$ python3 -q
>>> import numpy as np
>>> import numpy.linalg as la
>>> np.set_printoptions(suppress=True, linewidth=120)
>>> def rnd(a):
...     return np.round(a, 2) + 0
... 
>>> data = np.load("x.npy")
>>> print(data)
[[ 0.11 -0.05 -0.15  0.19 -0.03  0.1 ]
 [ 1.43 -0.65 -1.95  2.47 -0.39  1.3 ]
 [ 0.11 -0.05 -0.15  0.19 -0.03  0.1 ]
 [-0.99  0.45  1.35 -1.71  0.27 -0.9 ]
 [-1.54  0.7   2.1  -2.66  0.42 -1.4 ]]
>>> # rows 0 and 2 are equal
>>> U, sig, VT = la.svd(data)
>>> print(np.argmax(sig[:-1] / (sig[1:] + 1e-6)) + 1)
1
>>> print(rnd(sig))
[6.14 0.   0.   0.   0.  ]
>>> out = U[:, :1] @ np.diag(sig[:1]) @ VT[:1]
>>> print(rnd(out))
[[ 0.11 -0.05 -0.15  0.19 -0.03  0.1 ]
 [ 1.43 -0.65 -1.95  2.47 -0.39  1.3 ]
 [ 0.11 -0.05 -0.15  0.19 -0.03  0.1 ]
 [-0.99  0.45  1.35 -1.71  0.27 -0.9 ]
 [-1.54  0.7   2.1  -2.66  0.42 -1.4 ]]
>>> print(rnd(la.norm(data - out, 2)), rnd(sig[1]))
0.0 0.0
>>> U, sig, VT = la.svd(data, full_matrices=False)
>>> print(rnd(sig / sig[0]))
[1. 0. 0. 0. 0.]
>>> print(rnd(np.sqrt((sig ** 2).sum())), rnd(la.norm(data)))
6.14 6.14
>>> print(U.shape, sig.shape, VT.shape)
(5, 5) (5,) (5, 6)
>>> f = np.array([3, -1])
>>> print(rnd(np.convolve(data[4], f)))
[ -4.62   3.64   5.6  -10.08   3.92  -4.62   1.4 ]
>>> print(rnd(np.correlate(data[4], data[0], "full")))
[-0.15  0.12 -0.1   0.03  0.49 -1.18  0.49  0.04 -0.1   0.12 -0.15]
>>> m1 = np.load("case14.npy")
>>> print(m1)
[[ 0.  6.  7.  2.  0.  0.  0.]
 [ 2.  4.  1.  0.  0.  0.  0.]
 [ 1.  3.  9.  2.  0.  0.  0.]
 [ 0.  3.  2.  3.  0.  0.  0.]
 [ 0.  0.  0.  0.  0.  2. -1.]
 [ 0.  0.  0.  0.  0. -1.  1.]
 [ 0.  0.  0.  0. -1.  2. -2.]]
>>> f = np.array([4, 5, 5, 1, 4, 1, 0])
>>> out = m1 + np.outer(f, np.eye(7)[2])
>>> print(out)
[[ 0.  6. 11.  2.  0.  0.  0.]
 [ 2.  4.  6.  0.  0.  0.  0.]
 [ 1.  3. 14.  2.  0.  0.  0.]
 [ 0.  3.  3.  3.  0.  0.  0.]
 [ 0.  0.  4.  0.  0.  2. -1.]
 [ 0.  0.  1.  0.  0. -1.  1.]
 [ 0.  0.  0.  0. -1.  2. -2.]]
>>> gram = m1.T @ m1
>>> print(np.allclose(gram, gram.T))
True
>>> print(rnd(la.svd(m1, compute_uv=False) ** 2))
[201.    17.77  15.22   6.37   1.87   0.69   0.1 ]
>>> Z = np.array([[-1, 4, -1, 5, 3],
...     [-1, 0, 2, 0, -3],
...     [0, -1, -5, 3, 0],
...     [4, 2, 2, 0, -4],
...     [2, 5, 1, 3, 3]])
>>> rng = np.random.default_rng(19)
>>> K = (rng.random((25, 5)) < 0.25) @ Z
>>> print(K)
[[ 4  2  2  0 -4]
 [ 0  0  0  0  0]
 [ 0  0  0  0  0]
 [ 0  0  0  0  0]
 [-2  4  1  5  0]
 [ 0  0  0  0  0]
 [-1 -1 -3  3 -3]
 [ 0  0  0  0  0]
 [-1  4 -1  5  3]
 [ 3  5 -4  8 -1]
 [-1  4 -1  5  3]
 [ 4 11  4  8 -1]
 [ 1  9  0  8  6]
 [ 4  2  2  0 -4]
 [-1  0  2  0 -3]
 [-1  4 -1  5  3]
 [ 0  0  0  0  0]
 [ 0 -1 -5  3  0]
 [ 1  5  3  3  0]
 [-1  4 -1  5  3]
 [ 6  7  3  3 -1]
 [ 2  4 -4  6  3]
 [ 1  5  3  3  0]
 [-1  3 -6  8  3]
 [ 0  0  0  0  0]]
>>> # row 2 repeats row 1
>>> out = np.c_[K[:, :4] @ np.array([[2, 1, 1, 0], [3, 3, 0, 2], [2, 2, 0, 0], [3, 0, 0, 3]]), np.array([-5, -5, 5, -7, 0, 0, -6, -5, 2, 5, -7, -3, 4, 0, -8, 9, 7, 3, -3, 8, -2, -8, 7, -6, -5])]
>>> print(out)
[[ 18  14   4   4  -5]
 [  0   0   0   0  -5]
 [  0   0   0   0   5]
 [  0   0   0   0  -7]
 [ 25  12  -2  23   0]
 [  0   0   0   0   0]
 [ -2 -10  -1   7  -6]
 [  0   0   0   0  -5]
 [ 23   9  -1  23   2]
 [ 37  10   3  34   5]
 [ 23   9  -1  23  -7]
 [ 73  45   4  46  -3]
 [ 53  28   1  42   4]
 [ 18  14   4   4   0]
 [  2   3  -1   0  -8]
 [ 23   9  -1  23   9]
 [  0   0   0   0   7]
 [ -4 -13   0   7   3]
 [ 32  22   1  19  -3]
 [ 23   9  -1  23   8]
 [ 48  33   6  23  -2]
 [ 26   6   2  26  -8]
 [ 32  22   1  19   7]
 [ 19  -4  -1  30  -6]
 [  0   0   0   0  -5]]
>>> print(la.matrix_rank(np.c_[K, out]))
6
>>> print(la.matrix_rank(out))
5
>>> print(rnd(la.lstsq(K, out[:, 0])[0]))
[2. 3. 2. 3. 0.]
>>> U, sig, VT = la.svd(out, full_matrices=False)
>>> print(U.shape, sig.shape, VT.shape)
(25, 5) (5,) (5, 5)
>>> print(rnd(np.sqrt((sig ** 2).sum())), rnd(la.norm(out)))
189.62 189.62
>>> print(rnd(U.T @ U))
[[1. 0. 0. 0. 0.]
 [0. 1. 0. 0. 0.]
 [0. 0. 1. 0. 0.]
 [0. 0. 0. 1. 0.]
 [0. 0. 0. 0. 1.]]
>>> print(rnd(np.abs(VT[0])))
[0.74 0.4  0.03 0.54 0.  ]
>>> print(rnd(VT @ VT.T))
[[1. 0. 0. 0. 0.]
 [0. 1. 0. 0. 0.]
 [0. 0. 1. 0. 0.]
 [0. 0. 0. 1. 0.]
 [0. 0. 0. 0. 1.]]
>>> proj = K @ la.solve(K.T @ K, K.T)
>>> print(np.allclose(proj @ proj, proj))
True
>>> z = rng.permutation(5)
>>> out = K[:, z] * rng.choice([-1, 1], 5)
>>> print(out)
[[  4   0  -2   4   2]
 [  0   0   0   0   0]
 [  0   0   0   0   0]
 [  0   0   0   0   0]
 [ -2  -5  -4   0   1]
 [  0   0   0   0   0]
 [ -1  -3   1   3  -3]
 [  0   0   0   0   0]
 [ -1  -5  -4  -3  -1]
 [  3  -8  -5   1  -4]
 [ -1  -5  -4  -3  -1]
 [  4  -8 -11   1   4]
 [  1  -8  -9  -6   0]
 [  4   0  -2   4   2]
 [ -1   0   0   3   2]
 [ -1  -5  -4  -3  -1]
 [  0   0   0   0   0]
 [  0  -3   1   0  -5]
 [  1  -3  -5   0   3]
 [ -1  -5  -4  -3  -1]
 [  6  -3  -7   1   3]
 [  2  -6  -4  -3  -4]
 [  1  -3  -5   0   3]
 [ -1  -8  -3  -3  -6]
 [  0   0   0   0   0]]
>>> U, _, VT = la.svd(K.T @ out)
>>> print(z)
[0 3 1 4 2]
>>> print(rnd(U @ VT))
[[ 1.  0.  0.  0.  0.]
 [ 0.  0. -1.  0.  0.]
 [ 0.  0.  0.  0.  1.]
 [ 0. -1.  0.  0.  0.]
 [ 0.  0.  0. -1.  0.]]
>>> print(rnd(la.lstsq(K, out)[0]))
[[ 1.  0.  0.  0.  0.]
 [ 0.  0. -1.  0.  0.]
 [ 0.  0.  0.  0.  1.]
 [ 0. -1.  0.  0.  0.]
 [ 0.  0.  0. -1.  0.]]
>>> M = np.loadtxt("layer9.csv", delimiter=",")
>>> print(rnd(M))
[[ 0.09  0.16 -0.03 -0.09  0.16 -0.09  0.09  0.09]
 [ 0.16  0.26 -0.05 -0.16  0.26 -0.16  0.16  0.16]
 [-0.03 -0.05  0.01  0.03 -0.05  0.03 -0.03 -0.03]
 [-0.09 -0.16  0.03  0.09 -0.16  0.09 -0.09 -0.09]
 [ 0.16  0.26 -0.05 -0.16  0.26 -0.16  0.16  0.16]
 [-0.09 -0.16  0.03  0.09 -0.16  0.09 -0.09 -0.09]
 [ 0.09  0.16 -0.03 -0.09  0.16 -0.09  0.09  0.09]
 [ 0.09  0.16 -0.03 -0.09  0.16 -0.09  0.09  0.09]]
>>> # equal to its transpose
>>> print(rnd(np.trace(la.pinv(M) @ M)))
1.0
>>> print(np.unique(M.round(6), axis=0).shape)
(4, 8)
>>> r = la.matrix_rank(M)
>>> print(r)
1
>>> null = la.svd(M)[2][r:].T
>>> print(null.shape)
(8, 7)
>>> print(la.matrix_rank(M.T @ M), la.matrix_rank(M @ M.T))
1 1
>>> print([int(la.matrix_rank(M[:, :j + 1])) for j in range(8)])
[1, 1, 1, 1, 1, 1, 1, 1]
>>> print([int(la.matrix_rank(M[:i])) for i in range(1, len(M) + 1)])
[1, 1, 1, 1, 1, 1, 1, 1]
>>> print([int(la.matrix_rank(np.delete(M, i, axis=0))) for i in range(8)])
[1, 1, 1, 1, 1, 1, 1, 1]
>>> U, sig, VT = la.svd(M)
>>> print(np.argmax(sig[:-1] / (sig[1:] + 1e-6)) + 1)
1
>>> out = U[:, :1] @ np.diag(sig[:1]) @ VT[:1]
>>> print(rnd(np.abs(M - out).max()))
0.0
>>> evals, evecs = la.eigh(M)
>>> print((evals > 1e-8).sum(), (evals < -1e-8).sum())
1 0
>>> print(np.abs(evecs[:, -1]).round(6).argmax())
1
>>> print(rnd(evecs @ np.diag(evals) @ evecs.T))
[[ 0.09  0.16 -0.03 -0.09  0.16 -0.09  0.09  0.09]
 [ 0.16  0.26 -0.05 -0.16  0.26 -0.16  0.16  0.16]
 [-0.03 -0.05  0.01  0.03 -0.05  0.03 -0.03 -0.03]
 [-0.09 -0.16  0.03  0.09 -0.16  0.09 -0.09 -0.09]
 [ 0.16  0.26 -0.05 -0.16  0.26 -0.16  0.16  0.16]
 [-0.09 -0.16  0.03  0.09 -0.16  0.09 -0.09 -0.09]
 [ 0.09  0.16 -0.03 -0.09  0.16 -0.09  0.09  0.09]
 [ 0.09  0.16 -0.03 -0.09  0.16 -0.09  0.09  0.09]]
>>> print(rnd(la.eigvalsh(M + -3 * np.eye(8))))
[-3. -3. -3. -3. -3. -3. -3. -2.]
>>> print(rnd(np.abs(evecs[:, -1])))
[0.31 0.51 0.1  0.31 0.51 0.31 0.31 0.31]
>>> print(rnd(evals.sum()), np.trace(M))
1.0 1.0
>>> U, sig, VT = la.svd(M)
>>> evecs = VT[:(sig > 1e-8).sum()]
>>> x0 = M[7] + 5 * M[1] + rng.integers(2) * np.eye(8)[5]
>>> print(rnd(x0))
[ 0.88  1.46 -0.29 -0.88  1.46  0.12  0.88  0.88]
>>> print(rnd(evecs.T @ evecs))
[[ 0.09  0.16 -0.03 -0.09  0.16 -0.09  0.09  0.09]
 [ 0.16  0.26 -0.05 -0.16  0.26 -0.16  0.16  0.16]
 [-0.03 -0.05  0.01  0.03 -0.05  0.03 -0.03 -0.03]
 [-0.09 -0.16  0.03  0.09 -0.16  0.09 -0.09 -0.09]
 [ 0.16  0.26 -0.05 -0.16  0.26 -0.16  0.16  0.16]
 [-0.09 -0.16  0.03  0.09 -0.16  0.09 -0.09 -0.09]
 [ 0.09  0.16 -0.03 -0.09  0.16 -0.09  0.09  0.09]
 [ 0.09  0.16 -0.03 -0.09  0.16 -0.09  0.09  0.09]]
>>> print(la.matrix_rank(np.vstack([M, x0])))
2
>>> X = np.load("out10.npy")
>>> print(X)
[[ -5.74  13.83  18.68]
 [-15.02 -38.32 -20.02]
 [ -0.69 -24.66  -3.45]
 [ -2.97  -2.81  26.92]
 [ -4.49   6.85   9.81]
 [ -7.5   13.64 -28.89]
 [  9.03  -8.57 -27.72]
 [  1.52  -2.53   0.47]
 [ -0.02 -25.89  -1.  ]
 [  0.27  -6.36  -3.06]
 [  5.06  -7.18   2.3 ]
 [-13.02 -10.92 -16.66]
 [ 32.37  31.88 -15.42]
 [ -1.72  -9.76   3.71]]
>>> O, evecs = la.qr(X[:, :1])[0], la.qr(X[:, 1:])[0]
>>> sig = la.svd(O.T @ evecs, compute_uv=False)
>>> print(rnd(sig))
[0.56]
>>> proj = X @ la.solve(X.T @ X, X.T)
>>> print(la.matrix_rank(np.eye(14) - proj))
11
>>> print(rnd(proj @ X[:, 1]))
[ 13.83 -38.32 -24.66  -2.81   6.85  13.64  -8.57  -2.53 -25.89  -6.36  -7.18 -10.92  31.88  -9.76]
>>> print(rnd(la.eigvalsh(proj)))
[0. 0. 0. 0. 0. 0. 0. 0. 0. 0. 0. 1. 1. 1.]
>>> print(np.allclose(proj @ proj, proj))
True
>>> print(np.trace(proj))
3.0
>>> d = la.norm(K[:, None] - K[None], axis=-1)
>>> print(rnd(d[:5, :5]))
[[0.   6.32 6.32 6.32 9.06]
 [6.32 0.   0.   0.   6.78]
 [6.32 0.   0.   0.   6.78]
 [6.32 0.   0.   0.   6.78]
 [9.06 6.78 6.78 6.78 0.  ]]
>>> print(d.mean(axis=1).argmax())
11
>>> print(d[9].round(6).argsort(kind="stable")[:4])
[ 9 21 23  8]
>>> print(rnd(la.norm(K - K.mean(axis=0), axis=1)))
[ 6.69  4.29  4.29  4.29  3.7   4.29  6.    4.29  3.96  7.05  3.96 11.    9.73  6.69  6.03  3.96  4.29  6.16  3.92
  3.96  7.6   5.74  3.92  8.2   4.29]
>>> out = X + rng.integers(-2, 3, (14, 2)) @ rng.integers(-2, 3, (2, 3))
>>> print(rnd(out))
[[ -7.74  12.83  20.68]
 [-13.02 -37.32 -20.02]
 [ -4.69 -26.66  -7.45]
 [ -2.97  -2.81  26.92]
 [ -8.49   4.85   9.81]
 [ -1.5   16.64 -24.89]
 [  3.03 -11.57 -29.72]
 [ -0.48  -3.53   0.47]
 [  5.98 -22.89   3.  ]
 [ -5.73  -9.36  -5.06]
 [  3.06  -8.18   0.3 ]
 [-21.02 -14.92 -20.66]
 [ 36.37  33.88 -11.42]
 [  0.28  -8.76   7.71]]
>>> print(la.matrix_rank(out - X, tol=1e-8))
2
>>> print(rnd(np.abs(out - X).sum(axis=1)))
[ 5.  3. 10.  0.  6. 13. 11.  3. 13. 11.  5. 16. 10.  7.]
>>> print(rnd(la.svd(out - X, compute_uv=False)))
[20.67  5.46  0.  ]
>>> z = X[:, 1] > np.median(X[:, 1])
>>> f = X[z].mean(axis=0) - X[~z].mean(axis=0)
>>> print(np.argsort(-np.abs(f).round(6), kind="stable"))
[1 2 0]
>>> print(rnd((((X - X.mean(axis=0)) @ f > 0) == z).mean()))
0.86
>>> A = np.array([[0, 0, 0, 0, 0, 1, 0, 0],
...     [0, 0, 0, 0, 0, 0, 0, 0],
...     [0, 0, 0, 0, 0, 0, 0, 0],
...     [0, 0, 0, 0, 1, 1, 0, 0],
...     [0, 0, 0, 1, 0, 0, 0, 0],
...     [1, 0, 0, 1, 0, 0, 0, 0],
...     [0, 0, 0, 0, 0, 0, 0, 1],
...     [0, 0, 0, 0, 0, 0, 1, 0]])
>>> U, sig, VT = la.svd(A)
>>> print(np.argmax(sig[:-1] / (sig[1:] + 1e-6)) + 1)
6
>>> print(rnd(sig))
[1.62 1.62 1.   1.   0.62 0.62 0.   0.  ]
>>> out = U[:, :6] @ np.diag(sig[:6]) @ VT[:6]
>>> print(rnd(la.norm(A - out, 2)), sig[6])
0.0 0.0
>>> print(rnd(out))
[[0. 0. 0. 0. 0. 1. 0. 0.]
 [0. 0. 0. 0. 0. 0. 0. 0.]
 [0. 0. 0. 0. 0. 0. 0. 0.]
 [0. 0. 0. 0. 1. 1. 0. 0.]
 [0. 0. 0. 1. 0. 0. 0. 0.]
 [1. 0. 0. 1. 0. 0. 0. 0.]
 [0. 0. 0. 0. 0. 0. 0. 1.]
 [0. 0. 0. 0. 0. 0. 1. 0.]]
>>> r = la.matrix_rank(A)
>>> print(r)
6
>>> null = la.svd(A)[2][r:].T
>>> print([int(la.matrix_rank(A[:, :j + 1])) for j in range(8)])
[1, 1, 1, 2, 3, 4, 5, 6]
>>> print(A @ null)
[[0. 0.]
 [0. 0.]
 [0. 0.]
 [0. 0.]
 [0. 0.]
 [0. 0.]
 [0. 0.]
 [0. 0.]]
>>> print(np.allclose(A @ null, 0))
True
>>> print([int(la.matrix_rank(np.delete(A, i, axis=0))) for i in range(8)])
[5, 6, 6, 5, 5, 5, 5, 5]
>>> F = np.loadtxt("block11.csv", delimiter=",")
>>> print(F)
[[18.75 10.44 -2.19 11.   11.98  7.39]
 [19.46  8.09 -3.41 10.91  9.57  5.93]
 [19.78  9.28 -3.26 13.35 12.87  5.67]
 [19.39 10.29 -4.16 11.11 12.91  5.33]
 [18.9   7.13 -1.84 13.97 12.28  5.25]
 [17.7   9.16 -2.57 11.67 15.18  5.93]
 [19.55  8.27 -4.21 11.6  14.31  4.98]
 [18.98  9.68 -2.21 12.29 10.12  6.29]
 [17.75  9.56 -2.05 11.71 13.29  6.64]
 [18.65  8.4  -4.97 11.4  12.47  5.77]
 [18.11  8.45 -4.46 12.83 12.71  5.84]
 [19.35 10.03 -2.04 12.62 11.75  5.53]
 [16.43 10.69 -3.36 12.32 13.51  5.66]
 [17.83  9.85 -3.52 14.01 10.82  6.92]
 [18.52  7.5  -3.51 14.5  12.68  6.32]
 [19.76  9.54 -3.92 12.15 11.93  5.61]
 [18.37 10.79 -3.82 11.39 11.92  4.48]
 [16.93  9.06 -3.59 12.09 12.36  7.97]
 [17.43 10.02 -3.51 11.73 11.53  6.74]
 [17.7   8.28 -3.78 11.   11.19  5.89]
 [17.62 10.18 -2.29 12.86 11.13  5.39]
 [18.16  8.22 -1.76 10.22 12.28  6.96]
 [18.32 10.29 -2.49 11.11 12.66  6.22]
 [17.29  8.79 -4.38 12.95 11.54  6.37]
 [17.29  8.17 -2.22 13.18 11.33  7.26]
 [15.73  7.87 -4.12 11.72 12.37  4.71]
 [18.61  9.27 -2.61 12.56 11.58  7.41]
 [19.47  9.22 -3.49 11.24 11.83  7.03]]
>>> out = F / la.norm(F, axis=1, keepdims=True)
>>> gram = out @ out.T
>>> print((gram - 2 * np.eye(28)).round(6).argmax(axis=1))
[22 27 15 16 14  8  9 11 22 19 23 20  8 23  4 19  3 18 26 15 11  8  8 10 26 10 24 19]
>>> print(rnd(np.degrees(np.arccos(np.clip(gram[26, 13], -1, 1)))))
4.42
